% ipython --no-banner

In [1]: import numpy as np

In [2]: np.set_printoptions(suppress=True, linewidth=120)

In [3]: tidy = lambda a: np.round(a, 3) + 0

In [4]: M = np.load("run6.npy")

In [5]: M
Out[5]: 
array([[ 1,  1, -1, -1,  1,  1, -1, -1],
       [ 1,  1,  1,  1,  1,  1,  1,  1]])

In [6]: # columns 0 and 1 are equal

In [7]: t3 = np.stack([M, 3 * M, M[::-1]])

In [8]: t3.sum(axis=0)
Out[8]: 
array([[ 5,  5, -3, -3,  5,  5, -3, -3],
       [ 5,  5,  3,  3,  5,  5,  3,  3]])

In [9]: np.linalg.matrix_rank(t3.reshape(3, -1))
Out[9]: np.int64(2)

In [10]: out = M / np.sqrt((M ** 2).mean(axis=1, keepdims=True))

In [11]: out[1]
Out[11]: array([1., 1., 1., 1., 1., 1., 1., 1.])

In [12]: np.linalg.matrix_rank(out) == np.linalg.matrix_rank(M)
Out[12]: np.True_

In [13]: out = M[0, 0] * M[1:] - np.outer(M[1:, 0], M[0])

In [14]: out
Out[14]: array([[0, 0, 2, 2, 0, 0, 2, 2]])

In [15]: np.flatnonzero(~out.round(6).any(axis=1))
Out[15]: array([], dtype=int64)

In [16]: M[:, 0] / M[0, 0]
Out[16]: array([1., 1.])

In [17]: np.linalg.matrix_rank(out), np.linalg.matrix_rank(M)
Out[17]: (np.int64(1), np.int64(2))

In [18]: r0, r1 = M[0], M[1]

In [19]: r0 @ r1
Out[19]: np.int64(0)

In [20]: r0 @ r0
Out[20]: np.int64(8)

In [21]: p = (r0 @ r1) / (r0 @ r0) * r0

In [22]: (r1 - p) @ r0
Out[22]: np.float64(0.0)

In [23]: tidy(np.linalg.norm(r0 + r1) ** 2 + np.linalg.norm(r0 - r1) ** 2)
Out[23]: np.float64(32.0)

In [24]: th = np.radians(135)

In [25]: R = np.eye(8)

In [26]: R[7, 7] = R[2, 2] = np.cos(th)

In [27]: R[7, 2], R[2, 7] = -np.sin(th), np.sin(th)

In [28]: tidy(R)
Out[28]: 
array([[ 1.   ,  0.   ,  0.   ,  0.   ,  0.   ,  0.   ,  0.   ,  0.   ],
       [ 0.   ,  1.   ,  0.   ,  0.   ,  0.   ,  0.   ,  0.   ,  0.   ],
       [ 0.   ,  0.   , -0.707,  0.   ,  0.   ,  0.   ,  0.   ,  0.707],
       [ 0.   ,  0.   ,  0.   ,  1.   ,  0.   ,  0.   ,  0.   ,  0.   ],
       [ 0.   ,  0.   ,  0.   ,  0.   ,  1.   ,  0.   ,  0.   ,  0.   ],
       [ 0.   ,  0.   ,  0.   ,  0.   ,  0.   ,  1.   ,  0.   ,  0.   ],
       [ 0.   ,  0.   ,  0.   ,  0.   ,  0.   ,  0.   ,  1.   ,  0.   ],
       [ 0.   ,  0.   , -0.707,  0.   ,  0.   ,  0.   ,  0.   , -0.707]])

In [29]: out = M @ R.T

In [30]: np.allclose(np.linalg.norm(M, axis=1), np.linalg.norm(out, axis=1))
Out[30]: True

In [31]: tidy(np.linalg.det(R)), tidy(np.trace(R))
Out[31]: (np.float64(1.0), np.float64(4.586))

In [32]: m1 = np.load("a.npy")

In [33]: m1
Out[33]: 
array([[  1.439,  -0.829,   5.26 ,  -2.725],
       [ -3.392,  11.554,   5.259,   3.66 ],
       [  4.645, -11.119,  -0.709,  -2.957],
       [  1.33 ,  -5.464,  -5.086,  -2.972],
       [  0.478,  -2.335,   3.917,  -1.751],
       [ -2.88 ,   7.289,   0.605,   2.876],
       [ 10.344, -13.076,   2.979, -10.165],
       [  6.715,  -4.469,   2.553,  -4.796],
       [ -3.41 ,   5.093,  -0.941,   2.995],
       [ 10.129,  -4.065,   7.439,  -5.111],
       [ -8.767,  -3.131, -14.288,   5.206],
       [  1.091,   3.484,   0.021,   2.666],
       [  4.452,  -2.306,  -0.154,  -2.048],
       [ -0.179,   9.837,   6.044,   4.539],
       [  1.328,  -5.243,   1.039,  -1.137],
       [  3.043,  -2.159,  -0.862,  -4.772],
       [  3.373,  -3.15 ,   1.186,  -2.427],
       [  3.036,  -0.005,   0.24 ,  -2.221],
       [ -6.97 ,  -3.954,  -5.421,   5.691],
       [ -1.027,  -4.061,  -6.372,  -0.514],
       [ -1.95 ,  -4.124,  -3.117,   1.072],
       [  1.329,   4.574,   3.742,   1.24 ],
       [ -2.283,   4.615,  -4.025,   0.948],
       [  7.297,   3.983,   4.65 ,  -8.36 ],
       [  2.699,   7.738,  10.916,  -2.775],
       [  0.816,   3.886,   7.567,  -1.994],
       [  4.675,  -3.322,  -1.978,  -1.215],
       [  2.676,   3.852,   4.55 ,  -2.363],
       [  5.999,  -5.046,  -1.282,  -4.883],
       [  4.044,  -6.605,   3.03 ,  -4.915]])

In [34]: Xs = (m1 - m1.mean(axis=0)) / m1.std(axis=0)

In [35]: np.argwhere(np.abs(Xs) > 2)
Out[35]: 
array([[ 1,  1],
       [ 6,  0],
       [ 6,  1],
       [ 6,  3],
       [10,  0],
       [10,  2],
       [24,  2]])

In [36]: tidy(Xs.std(axis=0))
Out[36]: array([1., 1., 1., 1.])

In [37]: coef = np.linalg.lstsq(np.delete(Xs, 3, axis=1), Xs[:, 3])[0]

In [38]: np.abs(coef).argmax()
Out[38]: np.int64(0)

In [39]: tidy(coef)
Out[39]: array([-0.774,  0.215, -0.055])

In [40]: cov = np.cov(m1, rowvar=False)

In [41]: tidy(np.linalg.eigvalsh(cov)[::-1])
Out[41]: array([48.658, 39.539,  4.303,  1.682])

In [42]: tidy(cov)
Out[42]: 
array([[ 19.333, -10.102,  11.389, -14.955],
       [-10.102,  34.877,  10.946,  11.236],
       [ 11.389,  10.946,  25.259,  -7.233],
       [-14.955,  11.236,  -7.233,  14.713]])

In [43]: tidy(np.median(m1, axis=0))
Out[43]: array([ 1.384, -2.32 ,  0.822, -2.021])

In [44]: tidy(np.corrcoef(m1.T))
Out[44]: 
array([[ 1.   , -0.389,  0.515, -0.887],
       [-0.389,  1.   ,  0.369,  0.496],
       [ 0.515,  0.369,  1.   , -0.375],
       [-0.887,  0.496, -0.375,  1.   ]])

In [45]: cov.shape
Out[45]: (4, 4)

In [46]: tidy(np.corrcoef(m1[:, 0], m1[:, 1])[0, 1])
Out[46]: np.float64(-0.389)

In [47]: np.argwhere(np.triu(np.abs(np.corrcoef(m1.T)) > 0.8, 1))
Out[47]: array([[0, 3]])

In [48]: lab = m1[:, 3] > np.median(m1[:, 3])

In [49]: r0 = m1[lab].mean(axis=0) - m1[~lab].mean(axis=0)

In [50]: ((m1 - m1.mean(axis=0)) @ r0 > 0).astype(int)
Out[50]: array([0, 1, 0, 0, 0, 1, 0, 0, 1, 0, 1, 1, 0, 1, 0, 0, 0, 0, 1, 1, 1, 1, 1, 0, 0, 1, 0, 0, 0, 0])

In [51]: lab.astype(int)
Out[51]: array([0, 1, 0, 0, 1, 1, 0, 0, 1, 0, 1, 1, 0, 1, 1, 0, 0, 0, 1, 1, 1, 1, 1, 0, 0, 1, 1, 0, 0, 0])

In [52]: K = np.loadtxt("sample1.csv", delimiter=",")

In [53]: K
Out[53]: 
array([[ 2.3, -0.2],
       [ 0.1, -1.4],
       [ 0.6,  0.6],
       [-0.8,  1.3],
       [-0.9,  0.1],
       [-0.1, -0.5]])

In [54]: cov = K.T @ K

In [55]: tidy(cov)
Out[55]: 
array([[ 7.12, -1.32],
       [-1.32,  4.31]])

In [56]: np.linalg.matrix_rank(cov)
Out[56]: np.int64(2)

In [57]: tidy(np.diag(cov))
Out[57]: array([7.12, 4.31])

In [58]: np.allclose(cov, cov.T)
Out[58]: True

In [59]: tidy(np.linalg.svd(K, compute_uv=False) ** 2)
Out[59]: array([7.643, 3.787])

In [60]: t3 = np.stack([cov, -2 * cov, cov[::-1]])

In [61]: t3.shape
Out[61]: (3, 2, 2)

In [62]: np.linalg.matrix_rank(t3)
Out[62]: array([2, 2, 2])

In [63]: np.linalg.matrix_rank(t3.reshape(3, -1))
Out[63]: np.int64(2)

In [64]: out = np.c_[K[:, :1] @ np.array([[3]]), np.array([-2, -4, 8, 2, -7, 5])]

In [65]: tidy(out)
Out[65]: 
array([[ 6.9, -2. ],
       [ 0.3, -4. ],
       [ 1.8,  8. ],
       [-2.4,  2. ],
       [-2.7, -7. ],
       [-0.3,  5. ]])

In [66]: tidy(np.linalg.norm(np.linalg.qr(K)[0].T @ out, axis=0) ** 2 / ((out ** 2).sum(axis=0) + 1e-12))
Out[66]: array([1.   , 0.196])

In [67]: np.linalg.matrix_rank(out)
Out[67]: np.int64(2)

In [68]: tidy(np.linalg.lstsq(K, out[:, 0])[0])
Out[68]: array([3., 0.])

In [69]: tidy(np.linalg.norm(out - K @ np.linalg.lstsq(K, out)[0], axis=0))
Out[69]: array([ 0.   , 11.415])

In [70]: F = np.loadtxt("block6.csv", delimiter=",")

In [71]: tidy(F)
Out[71]: 
array([[ 0.895,  0.147,  0.159, -0.175,  0.127],
       [ 0.147,  0.692,  0.039,  0.297, -0.319],
       [ 0.159,  0.039,  0.081,  0.136,  0.172],
       [-0.175,  0.297,  0.136,  0.681,  0.283],
       [ 0.127, -0.319,  0.172,  0.283,  0.65 ]])

In [72]: U, sigma, VT = np.linalg.svd(F)

In [73]: np.argmax(sigma[:-1] / (sigma[1:] + 1e-6)) + 1
Out[73]: np.int64(3)

In [74]: out = U[:, :3] @ np.diag(sigma[:3]) @ VT[:3]

In [75]: tidy(np.linalg.norm(F - out) / np.linalg.norm(F))
Out[75]: np.float64(0.0)

In [76]: x = np.array([1, 2, -2, -2, 2])

In [77]: tidy(np.eye(5) - F)
Out[77]: 
array([[ 0.105, -0.147, -0.159,  0.175, -0.127],
       [-0.147,  0.308, -0.039, -0.297,  0.319],
       [-0.159, -0.039,  0.919, -0.136, -0.172],
       [ 0.175, -0.297, -0.136,  0.319, -0.283],
       [-0.127,  0.319, -0.172, -0.283,  0.35 ]])

In [78]: tidy((x - F @ x) @ (F @ x))
Out[78]: np.float64(0.0)

In [79]: tidy(np.linalg.det(2 * F)), tidy(np.linalg.det(F))
Out[79]: (np.float64(0.0), np.float64(0.0))

In [80]: tidy(np.linalg.eigvals(F))
Out[80]: array([1.+0.j, 0.+0.j, 0.+0.j, 1.+0.j, 1.+0.j])

In [81]: tidy(np.linalg.det(F[::-1]))
Out[81]: np.float64(0.0)

In [82]: tidy(np.einsum("ii->", F))
Out[82]: np.float64(3.0)

In [83]: arr = np.load("case7.npy")

In [84]: arr
Out[84]: 
array([[ 1.917, -0.284, -2.057,  1.006],
       [ 1.824, -1.072,  1.746, -1.215],
       [ 1.907,  1.082, -0.98 , -1.798],
       [ 0.988, -2.73 , -0.279,  0.704],
       [ 1.159,  2.327,  0.792,  1.272],
       [ 2.485, -0.44 ,  1.51 ,  0.594],
       [ 2.335,  0.572, -1.782, -0.21 ],
       [ 2.745, -0.848, -0.802, -0.323],
       [-0.634, -2.493,  1.102, -1.081],
       [ 0.355, -1.299, -2.433, -1.127],
       [ 1.41 , -1.77 ,  0.529,  1.898],
       [ 0.486, -2.73 ,  1.015, -0.531],
       [-0.914,  1.109,  1.051,  2.415],
       [ 0.62 , -1.978,  0.438,  2.124],
       [-2.188,  0.337, -0.304, -2.001],
       [-1.303,  1.923, -1.899,  0.024]])

In [85]: cov = np.cov(arr, rowvar=False)

In [86]: tidy(np.corrcoef(arr[:, 3], arr[:, 1])[0, 1])
Out[86]: np.float64(0.03)

In [87]: np.argsort(-arr.std(axis=0).round(6), kind="stable")
Out[87]: array([1, 0, 3, 2])

In [88]: tidy(cov)
Out[88]: 
array([[ 2.113, -0.258, -0.035,  0.218],
       [-0.258,  2.643, -0.581,  0.067],
       [-0.035, -0.581,  1.876,  0.414],
       [ 0.218,  0.067,  0.414,  1.921]])

In [89]: tidy(np.corrcoef(arr.T))
Out[89]: 
array([[ 1.   , -0.109, -0.018,  0.108],
       [-0.109,  1.   , -0.261,  0.03 ],
       [-0.018, -0.261,  1.   ,  0.218],
       [ 0.108,  0.03 ,  0.218,  1.   ]])

In [90]: cov.shape
Out[90]: (4, 4)
